$ ipython --no-banner

In [1]: import numpy as np

In [2]: np.set_printoptions(suppress=True, linewidth=140)

In [3]: u = np.array([1, -2, 0, -1])

In [4]: arr = u[np.abs(np.subtract.outer(np.arange(4), np.arange(4)))]

In [5]: print(arr)
[[ 1 -2  0 -1]
 [-2  1 -2  0]
 [ 0 -2  1 -2]
 [-1  0 -2  1]]

In [6]: w, evecs = np.linalg.eigh(arr)

In [7]: print(np.round(np.linalg.eigvalsh(arr @ arr), 1))
[ 0.2  2.4  6.6 20.8]

In [8]: print(np.round(np.abs(evecs[:, -1]), 1))
[0.4 0.6 0.6 0.4]

In [9]: print(np.round(evecs.T @ evecs, 1) + 0)
[[1. 0. 0. 0.]
 [0. 1. 0. 0.]
 [0. 0. 1. 0.]
 [0. 0. 0. 1.]]

In [10]: print(w.round(1))
[-2.6  0.4  1.6  4.6]

In [11]: print(np.abs(evecs[:, -1]).round(6).argmax())
1

In [12]: rng = np.random.default_rng(389728)

In [13]: out = arr + rng.integers(-2, 3, (4, 3)) @ rng.integers(-2, 3, (3, 4))

In [14]: print(out)
[[  1   2   4  -6]
 [  1   1   2  -3]
 [  2 -10   1   2]
 [ -3  -6  -6   7]]

In [15]: print(np.abs(out - arr).sum(axis=1))
[13 10 14 18]

In [16]: print(np.round(np.linalg.svd(out - arr, compute_uv=False), 1) + 0)
[14.8  6.8  1.6  0. ]

In [17]: gram = out.T @ out

In [18]: print((out @ out.T).shape)
(4, 4)

In [19]: print(np.linalg.matrix_rank(gram))
4

In [20]: print(np.round(np.linalg.svd(out, compute_uv=False) ** 2, 1))
[233.   74.8   3.    0.1]

In [21]: print(np.diag(gram))
[ 15 141  57  98]

In [22]: print(gram)
[[ 15   1  26 -26]
 [  1 141  36 -77]
 [ 26  36  57 -70]
 [-26 -77 -70  98]]

In [23]: x0 = np.array([1, 1, -3, -8])

In [24]: target = arr @ x0

In [25]: print(target)
[ 7  5 11 -3]

In [26]: print(np.round(np.linalg.solve(arr, -1 * target), 1))
[-1. -1.  3.  8.]

In [27]: print(np.round(np.linalg.solve(arr, target), 1))
[ 1.  1. -3. -8.]

In [28]: print(np.round(np.linalg.solve(arr, arr[:, 1]), 1))
[-0.  1. -0.  0.]

In [29]: out = arr / np.sqrt((arr ** 2).mean(axis=1, keepdims=True))

In [30]: print(np.linalg.matrix_rank(out) == np.linalg.matrix_rank(arr))
True

In [31]: print(np.linalg.matrix_rank(arr - arr.mean(axis=1, keepdims=True)))
3

In [32]: X = np.loadtxt("dump.csv", delimiter=",")

In [33]: print(X)
[[-3.  5.  0.  0.  0.  0.  0.]
 [ 5. -3.  5.  0.  0.  0.  0.]
 [ 0.  5. -3.  5.  0.  0.  0.]
 [ 0.  0.  5. -1.  5.  0.  0.]
 [ 0.  0.  0.  5. -2.  5.  0.]
 [ 0.  0.  0.  0.  5. -3.  5.]
 [ 0.  0.  0.  0.  0.  5.  3.]]

In [34]: u = np.array([1, 2, 0, 1, 1, 0, 3])

In [35]: out = X + np.outer(u, np.eye(7)[2])

In [36]: print(np.linalg.matrix_rank(out - X))
1

In [37]: print(np.linalg.matrix_rank(np.linalg.inv(out) - np.linalg.inv(X), tol=1e-8))
1

In [38]: W0 = np.load("sample13.npy")

In [39]: print(W0)
[[ 0. -3.  4. -2.]
 [-2. -5.  8. -4.]
 [-1. -7.  9. -3.]
 [ 2. -4.  2.  2.]]

In [40]: print(np.linalg.matrix_rank(W0, rtol=0.1))
2

In [41]: J = np.load("out18.npy")

In [42]: print(J)
[[ 0.8 -0.2 -0.5 -0.3]
 [ 0.3  0.3 -1.4 -3.2]
 [ 0.2  1.6 -1.9 -1. ]
 [ 0.2 -1.2  0.3  0. ]
 [-0.5 -0.1  2.   0.4]
 [ 1.4 -0.9 -0.4  0.2]
 [-0.2  0.7 -1.2 -0.7]
 [-0.1 -1.  -0.5  1. ]]

In [43]: out = np.array([[4, 3, 3], [5, 0, 5], [0, 2, 1], [3, 5, 3]])

In [44]: print(np.vstack([J, out.T]).shape)
(11, 4)

In [45]: print(np.round(np.einsum("ij->j", J), 1))
[ 2.1 -0.8 -3.6 -3.6]

In [46]: print(np.linalg.matrix_rank(J @ out))
3
